% ipython --no-banner

In [1]: import numpy as np

In [2]: import numpy.linalg as la

In [3]: np.set_printoptions(precision=2, suppress=True, linewidth=100, sign=" ")

In [4]: def rd(a):
   ...:     return np.round(a, 2) + 0
   ...: 

In [5]: m1 = np.loadtxt("block7.csv", delimiter=",")

In [6]: m1
Out[6]: 
array([[ 1.5,  0.6, -0.7, -1.4,  0. ],
       [ 1.9, -0.6, -1.2,  0.6, -0.8],
       [ 0.4, -1.3, -0.1,  0.4, -0.9],
       [ 1.5, -2.2, -0.5, -1.3, -0.3],
       [ 0.8,  0. , -1. , -0.1, -0.3],
       [ 1. , -0.1,  1. , -0.1,  0.8],
       [-0.7,  1.2,  0.4, -1.1,  1.3],
       [-0.3,  0.2, -0.8,  1.8,  2.3],
       [-1.7, -0.8, -1.4, -1.3,  0. ],
       [ 2. ,  0.6,  0.1,  1.4, -0.2],
       [-0.2, -0.4,  0.7,  0.2,  0.3],
       [-0.1,  1.8, -0.5,  0.9, -1.2],
       [-0.3, -1. ,  0.6, -0.3,  0.4],
       [ 1.5, -0.5, -0.2, -2.1, -0.3],
       [-1.4,  0.2, -0.9,  1.8, -0.2],
       [ 2.1,  0.9,  0.2, -0.3, -1. ],
       [ 1. , -1. ,  0.1, -0.6,  0.6],
       [-0.6,  0. ,  0.5, -0.4,  0. ],
       [ 0.3,  0.6,  0.2, -0.3,  1.1],
       [ 0.4, -0.6,  1.8, -0.6,  1.5],
       [ 0.2,  0.3,  0.1, -1.1,  1.5],
       [ 0.6,  1.5, -0.4,  0.4,  0.5],
       [-1.6,  0.2, -0.7,  2.5, -1.3],
       [ 0.7,  0.8,  0.9,  0.4,  0.7],
       [-1.2, -0.1, -0.8,  1.1,  2.5],
       [-0.6,  2.4, -0.5, -0.2, -1. ],
       [-0.2, -1.8, -1.7, -0.6, -0.7],
       [-1.2,  0.2, -0.7,  1.3,  0.6],
       [-1.2, -0.2,  1. , -1.3,  0.3],
       [-0.9,  1. , -0.5,  0.1,  0.6],
       [ 1.8, -1.4, -0.1,  1.5, -1.6],
       [ 0.8,  1. , -0.9, -0.4,  0.6],
       [ 0.9, -0.4, -0.7,  0.9, -1.4],
       [-1.2, -0.7,  0.5,  0.6,  0.7],
       [-5. ,  8. ,  4. , 11. , -5. ],
       [ 1.6, -0.4,  0.6, -0.3,  1.1],
       [-0.1, -0.2,  0. ,  1.3,  0.5]])

In [7]: Ac = m1 - m1.mean(axis=0)

In [8]: U, sigma, Vh = la.svd(Ac, full_matrices=False)

In [9]: rd(np.abs(Vh[-1]))
Out[9]: array([ 0.32,  0.31,  0.71,  0.33,  0.43])

In [10]: np.abs(Vh[0]).argmax()
Out[10]: np.int64(3)

In [11]: np.searchsorted(np.cumsum(sigma ** 2) / (sigma ** 2).sum(), 0.9) + 1
Out[11]: np.int64(4)

In [12]: (np.sign(U[:, 0]) == np.sign(U[0, 0])).astype(int)
Out[12]: 
array([ 1,  1,  1,  1,  1,  1,  1,  0,  1,  0,  1,  0,  1,  1,  0,  1,  1,  1,  1,  1,  1,  0,  0,
        0,  1,  0,  1,  0,  1,  0,  1,  1,  0,  0,  0,  1,  0])

In [13]: la.matrix_rank(Ac)
Out[13]: np.int64(5)

In [14]: Ac = (m1 - m1.mean(axis=0)) / m1.std(axis=0)

In [15]: print(rd(Ac.std(axis=0)))
[ 1.  1.  1.  1.  1.]

In [16]: b = la.lstsq(np.delete(Ac, 3, axis=1), Ac[:, 3])[0]

In [17]: np.abs(b).argmax()
Out[17]: np.int64(3)

In [18]: rd(1 - np.var(Ac[:, 3] - np.delete(Ac, 3, axis=1) @ b))
Out[18]: np.float64(0.7)

In [19]: rd(b)
Out[19]: array([-0.29,  0.33,  0.14, -0.34])

In [20]: t3 = np.stack([m1, -2 * m1, m1[::-1]])

In [21]: rd(la.norm(t3, axis=(1, 2)))
Out[21]: array([ 20.68,  41.37,  20.68])

In [22]: la.matrix_rank(t3)
Out[22]: array([ 5,  5,  5])

In [23]: (t3 @ m1.T).shape
Out[23]: (3, 37, 37)

In [24]: la.matrix_rank(t3.reshape(3, -1))
Out[24]: np.int64(2)

In [25]: J = np.load("mat.npy")

In [26]: print(J)
[[ 3 -2 -3 -1  1  0]
 [-3  1  0  2 -2  1]
 [-1  1  8 -2  0 -1]
 [-3 -3  1 17 -1 -3]
 [ 2 -1  0 -1  3 -3]
 [ 0  0  0  1 -2 20]]

In [27]: rng = np.random.default_rng(14412)

In [28]: z = rng.permutation(6)

In [29]: print(z)
[ 0  1  3  4  5  2]

In [30]: out = J[z][:, z]

In [31]: np.diag(out)
Out[31]: array([  3,   1,  17,   3,  20,   8])

In [32]: print(np.trace(out))
52

In [33]: rd(np.sort(np.abs(la.eigvals(out))))
Out[33]: array([  0.45,   1.29,   4.92,   9.23,  18.51,  18.51])

In [34]: out = J / la.norm(J, axis=1, keepdims=True)

In [35]: G = out @ out.T

In [36]: print(rd(G[5]))
[-0.03  0.3  -0.13 -0.11 -0.68  1.  ]

In [37]: rd(G)
Out[37]: 
array([[ 1.  , -0.7 , -0.65, -0.27,  0.5 , -0.03],
       [-0.7 ,  1.  , -0.03,  0.5 , -0.84,  0.3 ],
       [-0.65, -0.03,  1.  , -0.15,  0.05, -0.13],
       [-0.27,  0.5 , -0.15,  1.  , -0.16, -0.11],
       [ 0.5 , -0.84,  0.05, -0.16,  1.  , -0.68],
       [-0.03,  0.3 , -0.13, -0.11, -0.68,  1.  ]])

In [38]: print((np.abs(G) > 0.9).astype(int))
[[ 1  0  0  0  0  0]
 [ 0  1  0  0  0  0]
 [ 0  0  1  0  0  0]
 [ 0  0  0  1  0  0]
 [ 0  0  0  0  1  0]
 [ 0  0  0  0  0  1]]

In [39]: print((G - 2 * np.eye(6)).round(6).argmax(axis=1))
[ 4  3  4  1  0  1]

In [40]: z = rng.permutation(6)

In [41]: out = J[:, z] * rng.choice([-1, 1], 6)

In [42]: out
Out[42]: 
array([[ 0,  2, -1, -3, -3, -1],
       [ 1, -1,  2,  3,  0,  2],
       [-1, -1, -2,  1,  8,  0],
       [-3,  3, 17,  3,  1,  1],
       [-3,  1, -1, -2,  0, -3],
       [20,  0,  1,  0,  0,  2]])

In [43]: U, _, Vh = la.svd(J.T @ out)

In [44]: rd(la.lstsq(J, out)[0])
Out[44]: 
array([[ 0.,  0.,  0., -1.,  0.,  0.],
       [ 0., -1.,  0.,  0.,  0.,  0.],
       [ 0.,  0.,  0.,  0.,  1.,  0.],
       [ 0.,  0.,  1.,  0.,  0.,  0.],
       [ 0.,  0.,  0.,  0.,  0., -1.],
       [ 1.,  0.,  0.,  0.,  0.,  0.]])

In [45]: q, V = la.qr(out[:, :4])[0], la.qr(out[:, 4:])[0]

In [46]: sigma = la.svd(q.T @ V, compute_uv=False)

In [47]: rd(np.degrees(np.arccos(sigma.clip(0, 1))))
Out[47]: array([ 17.72,  67.37])

In [48]: K = np.array([[1, 5, 5],
    ...:     [1, 3, 1],
    ...:     [2, 4, 5],
    ...:     [3, 3, 5],
    ...:     [4, 1, 2],
    ...:     [3, 3, 1],
    ...:     [0, 4, 5],
    ...:     [1, 3, 0]])

In [49]: K[6] = K[5]

In [50]: K
Out[50]: 
array([[ 1,  5,  5],
       [ 1,  3,  1],
       [ 2,  4,  5],
       [ 3,  3,  5],
       [ 4,  1,  2],
       [ 3,  3,  1],
       [ 3,  3,  1],
       [ 1,  3,  0]])

In [51]: rd(la.norm(K[0] - K[7]))
Out[51]: np.float64(5.39)

In [52]: print(rd(la.norm(K, axis=1)))
[ 7.14  3.32  6.71  6.56  4.58  4.36  4.36  3.16]
